% ipython --no-banner

In [1]: import numpy as np

In [2]: import numpy.linalg as la

In [3]: np.set_printoptions(suppress=True, linewidth=140)

In [4]: def rnd(a):
   ...:     return np.round(a, 1) + 0
   ...: 

In [5]: mat = np.load("sample4.npy")

In [6]: mat
Out[6]: 
array([[1, 0, 0, 0],
       [1, 2, 0, 0],
       [1, 0, 2, 0],
       [0, 2, 0, 1]])

In [7]: x = np.array([3, 3, 0, 3])

In [8]: target = mat @ x

In [9]: print(target)
[3 9 3 9]

In [10]: print(rnd(la.solve(mat, mat[:, 2])))
[0. 0. 1. 0.]

In [11]: rnd(la.solve(mat, target + mat[:, 1]))
Out[11]: array([3., 4., 0., 3.])

In [12]: rng = np.random.default_rng(3376)

In [13]: labels = rng.permutation(4)

In [14]: M2 = mat[:, labels] * rng.choice([-1, 1], 4)

In [15]: M2
Out[15]: 
array([[ 0, -1,  0,  0],
       [ 0, -1,  2,  0],
       [-2, -1,  0,  0],
       [ 0,  0,  2,  1]])

In [16]: left, _, Vh = la.svd(mat.T @ M2)

In [17]: print(labels)
[2 0 1 3]

In [18]: data = np.triu(rng.random((6, 6)) < 0.4, 1).astype(int)

In [19]: data = data + data.T

In [20]: data
Out[20]: 
array([[0, 1, 0, 0, 0, 0],
       [1, 0, 1, 0, 0, 0],
       [0, 1, 0, 1, 1, 1],
       [0, 0, 1, 0, 1, 0],
       [0, 0, 1, 1, 0, 1],
       [0, 0, 1, 0, 1, 0]])

In [21]: left, sv, Vh = la.svd(data)

In [22]: vecs = Vh[:(sv > 1e-8).sum()]

In [23]: x = data[3] + 2 * data[5] + rng.integers(2) * np.eye(6)[1]

In [24]: x
Out[24]: array([0., 0., 3., 0., 3., 0.])

In [25]: np.allclose(vecs.T @ vecs @ x, x)
Out[25]: True

In [26]: left, sv, Vh = la.svd(data)

In [27]: rnd(sv)
Out[27]: array([2.7, 1.9, 1.4, 1.1, 0.6, 0. ])

In [28]: M2 = left[:, :5] @ np.diag(sv[:5]) @ Vh[:5]

In [29]: rnd(np.abs(data - M2).max())
Out[29]: np.float64(0.0)

In [30]: print(la.matrix_rank(data, rtol=0.05))
5

In [31]: np.trace(data @ data @ data) // 6
Out[31]: np.int64(2)

In [32]: data @ data
Out[32]: 
array([[1, 0, 1, 0, 0, 0],
       [0, 2, 0, 1, 1, 1],
       [1, 0, 4, 1, 2, 1],
       [0, 1, 1, 2, 1, 2],
       [0, 1, 2, 1, 3, 1],
       [0, 1, 1, 2, 1, 2]])

In [33]: low = np.diag(data.sum(axis=1)) - data

In [34]: print(low)
[[ 1 -1  0  0  0  0]
 [-1  2 -1  0  0  0]
 [ 0 -1  4 -1 -1 -1]
 [ 0  0 -1  2 -1  0]
 [ 0  0 -1 -1  3 -1]
 [ 0  0 -1  0 -1  2]]

In [35]: rnd(la.eigvalsh(low))
Out[35]: array([0. , 0.5, 2. , 2.4, 4. , 5.1])

In [36]: M = np.load("case16.npy")

In [37]: print(M)
[[ 1.   3.3 -0.2  2.1  0.9  1.3]
 [ 1.8  3.   0.2  1.7  1.   0.9]
 [ 1.   3.1 -0.2  1.8  1.   1.3]
 [ 1.7  2.9  0.6  2.1  1.3  1. ]
 [ 0.8  2.9  0.2  2.   1.4  1.4]
 [ 0.8  2.6 -0.1  1.6  1.   0.9]
 [ 0.4  2.7  0.5  1.7  1.3  1.1]
 [ 0.5 -0.3  1.2  3.8  1.2  1.3]
 [-0.1  0.1  0.8  2.5  1.3  0.9]
 [-0.1  0.1  1.3  3.   1.3  1.2]
 [-0.1 -0.1  1.4  3.1  0.9  1.3]
 [ 0.1  0.1  1.5  3.6  1.3  1.4]
 [ 0.  -0.2  1.1  3.1  1.   0.9]
 [-0.4  0.1  1.   2.5  1.   0.7]
 [ 1.   2.3  0.7  1.5  0.2  2.1]
 [ 1.2  2.1  1.1  1.2 -0.1  2.1]
 [ 1.2  2.   0.9  1.2 -0.4  1.9]
 [ 0.6  1.9  1.   1.  -0.2  2.5]
 [ 1.2  1.3  1.   1.5  0.2  2.3]
 [ 1.   2.   1.   1.1 -0.4  2.1]
 [ 0.5  2.2  0.9  1.   0.   2.2]]

In [38]: G = np.cov(M, rowvar=False)

In [39]: rnd(np.corrcoef(M[:, 0], M[:, 2])[0, 1])
Out[39]: np.float64(-0.5)

In [40]: rnd(np.corrcoef(M.T))
Out[40]: 
array([[ 1. ,  0.8, -0.5, -0.6, -0.3,  0.3],
       [ 0.8,  1. , -0.8, -0.7, -0.2,  0.2],
       [-0.5, -0.8,  1. ,  0.4, -0.2,  0.3],
       [-0.6, -0.7,  0.4,  1. ,  0.7, -0.6],
       [-0.3, -0.2, -0.2,  0.7,  1. , -0.8],
       [ 0.3,  0.2,  0.3, -0.6, -0.8,  1. ]])

In [41]: rnd(G)
Out[41]: 
array([[ 0.4,  0.6, -0.2, -0.3, -0.1,  0.1],
       [ 0.6,  1.7, -0.5, -0.8, -0.2,  0.1],
       [-0.2, -0.5,  0.3,  0.2, -0.1,  0.1],
       [-0.3, -0.8,  0.2,  0.7,  0.4, -0.3],
       [-0.1, -0.2, -0.1,  0.4,  0.4, -0.3],
       [ 0.1,  0.1,  0.1, -0.3, -0.3,  0.3]])

In [42]: rnd(la.eigvalsh(G)[::-1])
Out[42]: array([2.6, 0.8, 0.2, 0.1, 0. , 0. ])

In [43]: O, r_ = la.qr(M)

In [44]: rnd(np.abs(np.diag(r_)))
Out[44]: array([4.1, 4. , 3.7, 4.6, 1.3, 1.2])

In [45]: rnd(r_)
Out[45]: 
array([[-4.1, -8.5, -1.8, -5.6, -1.9, -5.5],
       [ 0. ,  4. , -0.1,  1.7,  1.4,  1.5],
       [ 0. ,  0. ,  3.7,  6.9,  1.8,  4. ],
       [ 0. ,  0. ,  0. ,  4.6,  2.9, -0.6],
       [ 0. ,  0. ,  0. ,  0. , -1.3,  1. ],
       [ 0. ,  0. ,  0. ,  0. ,  0. ,  1.2]])

In [46]: rnd(O.T @ O)
Out[46]: 
array([[1., 0., 0., 0., 0., 0.],
       [0., 1., 0., 0., 0., 0.],
       [0., 0., 1., 0., 0., 0.],
       [0., 0., 0., 1., 0., 0.],
       [0., 0., 0., 0., 1., 0.],
       [0., 0., 0., 0., 0., 1.]])

In [47]: print(rnd(O))
[[-0.2  0.3 -0.2  0.3  0.4 -0.1]
 [-0.4 -0.2 -0.2  0.2 -0.2 -0.2]
 [-0.2  0.3 -0.2  0.3  0.2  0.2]
 [-0.4 -0.2  0.   0.1 -0.5 -0.3]
 [-0.2  0.3  0.   0.1 -0.2  0.2]
 [-0.2  0.2 -0.1  0.2  0.1  0. ]
 [-0.1  0.5  0.1 -0.1 -0.4 -0.1]
 [-0.1 -0.3  0.3  0.4  0.2  0.2]
 [ 0.   0.1  0.2  0.2 -0.2  0.3]
 [ 0.   0.1  0.4  0.1 -0.2  0. ]
 [ 0.   0.   0.4  0.1  0.1 -0.1]
 [ 0.   0.   0.4  0.2 -0.1 -0.1]
 [ 0.  -0.1  0.3  0.2  0.1 -0.1]
 [ 0.1  0.2  0.3  0.1  0.  -0.3]
 [-0.2  0.1  0.1 -0.1  0.1  0.2]
 [-0.3 -0.1  0.1 -0.3  0.  -0.1]
 [-0.3 -0.1  0.1 -0.2  0.3 -0.3]
 [-0.1  0.2  0.2 -0.3  0.1  0.3]
 [-0.3 -0.3  0.1 -0.1 -0.1  0.6]
 [-0.2  0.   0.1 -0.3  0.2 -0.2]
 [-0.1  0.3  0.2 -0.3  0.   0.1]]

In [48]: np.allclose(r_.T @ r_, M.T @ M)
Out[48]: True
